>>> import numpy as np
>>> np.set_printoptions(precision=2, suppress=True, linewidth=140, sign=" ")
>>> arr = np.loadtxt("w.csv", delimiter=",")
>>> arr
array([[ 0., -1.,  1.],
       [ 0.,  0.,  0.],
       [ 0.,  0.,  0.]])
>>> P = np.triu(np.array([[-1, 1, 2], [-2, 0, 2], [2, 0, -3]]), 1) + np.eye(3)
>>> other = P @ arr @ np.linalg.inv(P)
>>> np.round(np.linalg.det(other), 2)
np.float64(0.0)
>>> np.trace(other), np.trace(arr)
(np.float64(0.0), np.float64(0.0))
>>> M = np.load("block3.npy")
>>> M
array([[ 1,  0,  0,  0,  0],
       [ 3,  1,  0,  0,  0],
       [ 5, -2,  1,  0,  0],
       [-2, -3, -3,  1,  0],
       [ 5, -3,  5, -2,  1]])
>>> np.round(np.linalg.eigvals(M).sum().real, 2)
np.float64(5.0)
>>> round(np.linalg.det(2 * M), 2), round(float(np.linalg.det(M)), 2)
(np.float64(32.0), 1.0)
>>> np.poly(M)
array([  1.,  -5.,  10., -10.,   5.,  -1.])
>>> round(np.linalg.det(M[::-1]), 2)
np.float64(1.0)
>>> np.sort(np.linalg.eigvals(M))
array([ 1.,  1.,  1.,  1.,  1.])
>>> M @ M
array([[  1,   0,   0,   0,   0],
       [  6,   1,   0,   0,   0],
       [  4,  -4,   1,   0,   0],
       [-28,   0,  -6,   1,   0],
       [ 30, -10,  16,  -4,   1]])
>>> np.linalg.matrix_rank(M - M[0, 0] * np.eye(5))
np.int64(4)
>>> rng = np.random.default_rng(27)
>>> labels = rng.permutation(5)
>>> other = M[:, labels] * rng.choice([-1, 1], 5)
>>> other
array([[ 0,  1,  0,  0,  0],
       [-1,  3,  0,  0,  0],
       [ 2,  5, -1,  0,  0],
       [ 3, -2,  3,  1,  0],
       [ 3,  5, -5, -2,  1]])
>>> left, _, Vt = np.linalg.svd(M.T @ other)
>>> labels
array([ 1,  0,  2,  3,  4])
>>> np.round(np.linalg.lstsq(M, other)[0], 2) + 0
array([[ 0.,  1.,  0.,  0.,  0.],
       [-1.,  0.,  0.,  0.,  0.],
       [ 0.,  0., -1.,  0.,  0.],
       [ 0.,  0.,  0.,  1.,  0.],
       [ 0.,  0.,  0.,  0.,  1.]])
>>> np.allclose(M @ M.T, M.T @ M)
False
>>> np.trace(M)
np.int64(5)
>>> round(float(np.abs(np.linalg.eigvals(M)).max()), 2)
1.0
>>> feats = np.load("out11.npy")
>>> feats
array([[ 8,  1,  1,  2,  4],
       [ 3,  1,  2,  0,  5],
       [ 5,  5, 20,  5,  1],
       [ 2,  4,  1, -3,  1],
       [ 0,  4,  2,  5,  9]])
>>> r0 = np.array([0, 1])
>>> np.convolve(feats[3], r0)
array([ 0,  2,  4,  1, -3,  1])
>>> np.polyval(r0, feats[3])
array([ 1,  1,  1,  1,  1])
>>> np.correlate(feats[3], feats[0], "full")
array([  8,  20,  14,  -4,  19,  32,   6, -23,   8])
>>> other = np.array([[-2, -1], [1, 3]])
>>> cent = np.kron(other, feats)
>>> cent
array([[-16,  -2,  -2,  -4,  -8,  -8,  -1,  -1,  -2,  -4],
       [ -6,  -2,  -4,   0, -10,  -3,  -1,  -2,   0,  -5],
       [-10, -10, -40, -10,  -2,  -5,  -5, -20,  -5,  -1],
       [ -4,  -8,  -2,   6,  -2,  -2,  -4,  -1,   3,  -1],
       [  0,  -8,  -4, -10, -18,   0,  -4,  -2,  -5,  -9],
       [  8,   1,   1,   2,   4,  24,   3,   3,   6,  12],
       [  3,   1,   2,   0,   5,   9,   3,   6,   0,  15],
       [  5,   5,  20,   5,   1,  15,  15,  60,  15,   3],
       [  2,   4,   1,  -3,   1,   6,  12,   3,  -9,   3],
       [  0,   4,   2,   5,   9,   0,  12,   6,  15,  27]])
>>> round(float(np.linalg.norm(cent, 2)), 2), round(np.linalg.norm(other, 2) * np.linalg.norm(feats, 2), 2)
(83.8, np.float64(83.8))
>>> q, r_ = np.linalg.qr(cent)
>>> np.round(q @ r_, 2) + 0
array([[-16.,  -2.,  -2.,  -4.,  -8.,  -8.,  -1.,  -1.,  -2.,  -4.],
       [ -6.,  -2.,  -4.,   0., -10.,  -3.,  -1.,  -2.,   0.,  -5.],
       [-10., -10., -40., -10.,  -2.,  -5.,  -5., -20.,  -5.,  -1.],
       [ -4.,  -8.,  -2.,   6.,  -2.,  -2.,  -4.,  -1.,   3.,  -1.],
       [  0.,  -8.,  -4., -10., -18.,   0.,  -4.,  -2.,  -5.,  -9.],
       [  8.,   1.,   1.,   2.,   4.,  24.,   3.,   3.,   6.,  12.],
       [  3.,   1.,   2.,   0.,   5.,   9.,   3.,   6.,   0.,  15.],
       [  5.,   5.,  20.,   5.,   1.,  15.,  15.,  60.,  15.,   3.],
       [  2.,   4.,   1.,  -3.,   1.,   6.,  12.,   3.,  -9.,   3.],
       [  0.,   4.,   2.,   5.,   9.,   0.,  12.,   6.,  15.,  27.]])
>>> np.allclose(r_.T @ r_, cent.T @ cent)
True
>>> np.abs(np.diag(r_))
array([ 22.58,  14.15,  29.38,  12.89,   9.51,  22.58,  14.15,  29.38,  12.89,   9.51])
>>> np.trace(q @ q.T)
np.float64(10.0)
>>> r_.round(2) + 0
array([[ 22.58,   9.74,  25.68,   7.75,  11.96,  22.58,   9.74,  25.68,   7.75,  11.96],
       [  0.  ,  14.15,  22.96,   7.03,  10.85,   0.  ,  14.15,  22.96,   7.03,  10.85],
       [  0.  ,   0.  ,  29.38,   6.28,  -9.91,   0.  ,   0.  ,  29.38,   6.28,  -9.91],
       [  0.  ,   0.  ,   0.  , -12.89, -13.06,   0.  ,   0.  ,   0.  , -12.89, -13.06],
       [  0.  ,   0.  ,   0.  ,   0.  ,  -9.51,   0.  ,   0.  ,   0.  ,   0.  ,  -9.51],
       [  0.  ,   0.  ,   0.  ,   0.  ,   0.  , -22.58,  -9.74, -25.68,  -7.75, -11.96],
       [  0.  ,   0.  ,   0.  ,   0.  ,   0.  ,   0.  ,  14.15,  22.96,   7.03,  10.85],
       [  0.  ,   0.  ,   0.  ,   0.  ,   0.  ,   0.  ,   0.  , -29.38,  -6.28,   9.91],
       [  0.  ,   0.  ,   0.  ,   0.  ,   0.  ,   0.  ,   0.  ,   0.  ,  12.89,  13.06],
       [  0.  ,   0.  ,   0.  ,   0.  ,   0.  ,   0.  ,   0.  ,   0.  ,   0.  ,   9.51]])
